$ ipython --no-banner

In [1]: import numpy as np

In [2]: np.set_printoptions(precision=4, suppress=True, linewidth=100)

In [3]: B = np.array([[3, 3, 1, 2], [3, 0, 3, 3], [3, 0, 1, 1], [3, 1, 3, 2]])

In [4]: feats = np.triu(B)

In [5]: feats
Out[5]: 
array([[3, 3, 1, 2],
       [0, 0, 3, 3],
       [0, 0, 1, 1],
       [0, 0, 0, 2]])

In [6]: # triangular

In [7]: feats @ feats
Out[7]: 
array([[ 9,  9, 13, 20],
       [ 0,  0,  3,  9],
       [ 0,  0,  1,  3],
       [ 0,  0,  0,  4]])

In [8]: np.linalg.matrix_power(feats, 3)
Out[8]: 
array([[27, 27, 49, 98],
       [ 0,  0,  3, 21],
       [ 0,  0,  1,  7],
       [ 0,  0,  0,  8]])

In [9]: W0 = np.loadtxt("data.csv", delimiter=",")

In [10]: W0
Out[10]: 
array([[0., 0., 0., 1.],
       [1., 0., 0., 0.],
       [0., 1., 0., 0.],
       [0., 0., 1., 0.]])

In [11]: W0 @ (-1.0) ** np.arange(4)
Out[11]: array([-1.,  1., -1.,  1.])

In [12]: print((W0 - W0.T) / 2)
[[ 0.  -0.5  0.   0.5]
 [ 0.5  0.  -0.5  0. ]
 [ 0.   0.5  0.  -0.5]
 [-0.5  0.   0.5  0. ]]

In [13]: np.sort(np.abs(np.linalg.eigvals(W0)))
Out[13]: array([1., 1., 1., 1.])

In [14]: rng = np.random.default_rng(500)

In [15]: lab = rng.permutation(4)

In [16]: lab
Out[16]: array([3, 1, 0, 2])

In [17]: B = W0[lab][:, lab]

In [18]: np.sort(np.abs(np.linalg.eigvals(B)))
Out[18]: array([1., 1., 1., 1.])

In [19]: print(B)
[[0. 0. 0. 1.]
 [0. 0. 1. 0.]
 [1. 0. 0. 0.]
 [0. 1. 0. 0.]]

In [20]: print(np.trace(B))
0.0

In [21]: print(round(np.linalg.det(B), 4), round(np.linalg.det(W0[lab]), 4))
-1.0 -1.0

In [22]: np.diag(B)
Out[22]: array([0., 0., 0., 0.])

In [23]: B = W0 + rng.integers(-2, 3, (4, 1)) @ rng.integers(-2, 3, (1, 4))

In [24]: B
Out[24]: 
array([[ 0., -4.,  0.,  5.],
       [ 1.,  2.,  0., -2.],
       [ 0., -1.,  0.,  2.],
       [ 0.,  4.,  1., -4.]])

In [25]: print(np.round(np.linalg.svd(B - W0, compute_uv=False), 4) + 0)
[8.9443 0.     0.     0.    ]

In [26]: Q, vecs = np.linalg.qr(W0[:, :1])[0], np.linalg.qr(W0[:, 1:])[0]

In [27]: s = np.linalg.svd(Q.T @ vecs, compute_uv=False)

In [28]: print(np.degrees(np.arccos(s.clip(0, 1))))
[90.]

In [29]: np.round(np.linalg.norm(Q @ Q.T - vecs @ vecs.T, 2), 4)
Out[29]: np.float64(1.0)

In [30]: s
Out[30]: array([0.])

In [31]: arr = np.load("case10.npy")

In [32]: arr
Out[32]: 
array([[-2. ,  0.9,  0.8],
       [-0.2, -1.3,  2.8],
       [-1.6, -0.1,  0. ],
       [-0.8, -2. ,  1. ]])

In [33]: W0.T @ W0
Out[33]: 
array([[1., 0., 0., 0.],
       [0., 1., 0., 0.],
       [0., 0., 1., 0.],
       [0., 0., 0., 1.]])

In [34]: W0[:, 0] @ W0[:, 2]
Out[34]: np.float64(0.0)

In [35]: np.linalg.svd(W0, compute_uv=False)
Out[35]: array([1., 1., 1., 1.])

In [36]: B = arr / np.sqrt((arr ** 2).mean(axis=1, keepdims=True))

In [37]: B[0]
Out[37]: array([-1.4839,  0.6677,  0.5935])

In [38]: arr - arr.mean(axis=1, keepdims=True)
Out[38]: 
array([[-1.9   ,  1.    ,  0.9   ],
       [-0.6333, -1.7333,  2.3667],
       [-1.0333,  0.4667,  0.5667],
       [-0.2   , -1.4   ,  1.6   ]])

In [39]: np.linalg.matrix_rank(B) == np.linalg.matrix_rank(arr)
Out[39]: np.True_

In [40]: B = np.array([[-3, 3], [2, -1], [-2, -3]])

In [41]: arr @ B
Out[41]: 
array([[ 6.2, -9.3],
       [-7.6, -7.7],
       [ 4.6, -4.7],
       [-3.6, -3.4]])

In [42]: print(np.einsum("ij,ij->i", arr, arr))
[5.45 9.57 2.57 5.64]

In [43]: B.T @ arr.T
Out[43]: 
array([[ 6.2, -7.6,  4.6, -3.6],
       [-9.3, -7.7, -4.7, -3.4]])

In [44]: np.vstack([arr, B.T]).shape
Out[44]: (6, 3)

In [45]: np.linalg.matrix_rank(arr @ B)
Out[45]: np.int64(2)

In [46]: print(np.einsum("ij->j", arr))
[-4.6 -2.5  4.6]

In [47]: np.einsum("ik,kj->ji", arr, B)
Out[47]: 
array([[ 6.2, -7.6,  4.6, -3.6],
       [-9.3, -7.7, -4.7, -3.4]])

In [48]: B = np.c_[arr[:, :1] @ np.array([[1]]), np.array([3, 7, 6, 2])]

In [49]: B
Out[49]: 
array([[-2. ,  3. ],
       [-0.2,  7. ],
       [-1.6,  6. ],
       [-0.8,  2. ]])

In [50]: np.linalg.matrix_rank(np.c_[arr, B])
Out[50]: np.int64(4)

In [51]: np.round(np.linalg.lstsq(arr, B[:, 0])[0], 4) + 0
Out[51]: array([1., 0., 0.])

In [52]: np.linalg.norm(np.linalg.qr(arr)[0].T @ B, axis=0) ** 2 / ((B ** 2).sum(axis=0) + 1e-12)
Out[52]: array([1.    , 0.8213])

In [53]: Q = arr.astype(float).copy()

In [54]: for j in range(3):
    ...:     Q[:, j] -= Q[:, :j] @ (Q[:, :j].T @ Q[:, j])
    ...:     Q[:, j] /= np.linalg.norm(Q[:, j])
    ...: 

In [55]: Q
Out[55]: 
array([[-0.7433,  0.3768,  0.3216],
       [-0.0743, -0.5074,  0.8121],
       [-0.5946, -0.0201, -0.3199],
       [-0.2973, -0.7747, -0.3671]])

In [56]: K = np.loadtxt("dump.csv", delimiter=",")

In [57]: K
Out[57]: 
array([[  9.,   0.,  -4.],
       [  9.,   3.,  -8.],
       [ 16.,  12.,  -1.],
       [ 17.,  13.,   0.],
       [ 25.,   8.,  -4.],
       [ 18.,  14.,   2.],
       [ 21.,  15.,  -4.],
       [ 19.,  12.,   0.],
       [ 11.,   6.,  -4.],
       [  6.,   4.,  -5.],
       [  9.,  12.,  -2.],
       [  8.,  16.,   6.],
       [  5.,  25.,  -2.],
       [ 11.,  19.,  -8.],
       [ 16.,  14., -17.],
       [ 20.,   5., -10.],
       [ 19.,   6., -12.]])

In [58]: dist = np.linalg.norm(K[:, None] - K[None], axis=-1)

In [59]: dist[:5, :5]
Out[59]: 
array([[ 0.    ,  5.    , 14.2127, 15.7797, 17.8885],
       [ 5.    ,  0.    , 13.3791, 15.0997, 17.2337],
       [14.2127, 13.3791,  0.    ,  1.7321, 10.2956],
       [15.7797, 15.0997,  1.7321,  0.    , 10.247 ],
       [17.8885, 17.2337, 10.2956, 10.247 ,  0.    ]])

In [60]: (dist + 1e9 * np.eye(17)).round(6).argmin(axis=1)
Out[60]: array([ 1,  9,  3,  2,  6,  3,  7,  3,  1,  1,  8, 10, 13, 10, 16, 16, 15])

In [61]: u, v = arr[3], arr[0]

In [62]: round(u @ v, 4)
Out[62]: np.float64(0.6)

In [63]: p = (u @ v) / (u @ u) * u

In [64]: p
Out[64]: array([-0.0851, -0.2128,  0.1064])

In [65]: v - p
Out[65]: array([-1.9149,  1.1128,  0.6936])

In [66]: t3 = np.stack([K, -2 * K, K[::-1]])

In [67]: np.linalg.norm(t3, axis=(1, 2))
Out[67]: array([ 85.8371, 171.6741,  85.8371])

In [68]: np.linalg.matrix_rank(t3)
Out[68]: array([3, 3, 3])

In [69]: gram = np.cov(K, rowvar=False)

In [70]: np.corrcoef(K.T)
Out[70]: 
array([[ 1.    , -0.0887, -0.1678],
       [-0.0887,  1.    ,  0.2769],
       [-0.1678,  0.2769,  1.    ]])

In [71]: np.polyfit(K[:, 1], K[:, 2], 1)
Out[71]: array([ 0.2385, -6.876 ])

In [72]: np.median(K, axis=0)
Out[72]: array([16., 12., -4.])

In [73]: np.argwhere(np.triu(np.abs(np.corrcoef(K.T)) > 0.8, 1))
Out[73]: array([], shape=(0, 2), dtype=int64)

In [74]: np.linalg.eigvalsh(gram)[::-1]
Out[74]: array([49.1109, 33.6729, 23.6501])

In [75]: K.std(axis=0)
Out[75]: array([5.7545, 6.2047, 5.3442])

In [76]: gram
Out[76]: 
array([[35.1838, -3.364 , -5.4816],
       [-3.364 , 40.9044,  9.7574],
       [-5.4816,  9.7574, 30.3456]])

In [77]: B = np.linalg.inv(gram)

In [78]: np.allclose(B, gram.T)
Out[78]: False

In [79]: print(np.linalg.det(gram) * B)
[[1146.0625   48.5956  191.3989]
 [  48.5956 1037.6257 -324.861 ]
 [ 191.3989 -324.861  1427.8573]]

In [80]: np.linalg.inv(B)
Out[80]: 
array([[35.1838, -3.364 , -5.4816],
       [-3.364 , 40.9044,  9.7574],
       [-5.4816,  9.7574, 30.3456]])

In [81]: (np.abs(B) > 1e-9).astype(int)
Out[81]: 
array([[1, 1, 1],
       [1, 1, 1],
       [1, 1, 1]])

In [82]: X = np.load("m.npy")

In [83]: X
Out[83]: 
array([[  2.0014,  13.0119,  17.0057],
       [  2.0036,   3.9926,   5.0206],
       [ -4.0494, -17.0198, -21.9783],
       [  2.0233,   9.9745,  12.973 ]])

In [84]: Uu, s, vt = np.linalg.svd(X)

In [85]: np.argmax(s[:-1] / (s[1:] + 1e-6)) + 1
Out[85]: np.int64(2)

In [86]: B = Uu[:, :2] @ np.diag(s[:2]) @ vt[:2]

In [87]: np.round(np.linalg.norm(X - B, 2), 4), round(s[2], 4)
Out[87]: (np.float64(0.0259), np.float64(0.0259))

In [88]: np.round(np.abs(X - B).max(), 4)
Out[88]: np.float64(0.0132)

In [89]: B
Out[89]: 
array([[  2.0007,  13.018 ,  17.0011],
       [  2.0024,   4.0026,   5.0131],
       [ -4.0509, -17.0066, -21.9882],
       [  2.0221,   9.9851,  12.965 ]])

In [90]: print(np.linalg.matrix_rank(X, rtol=0.05))
1
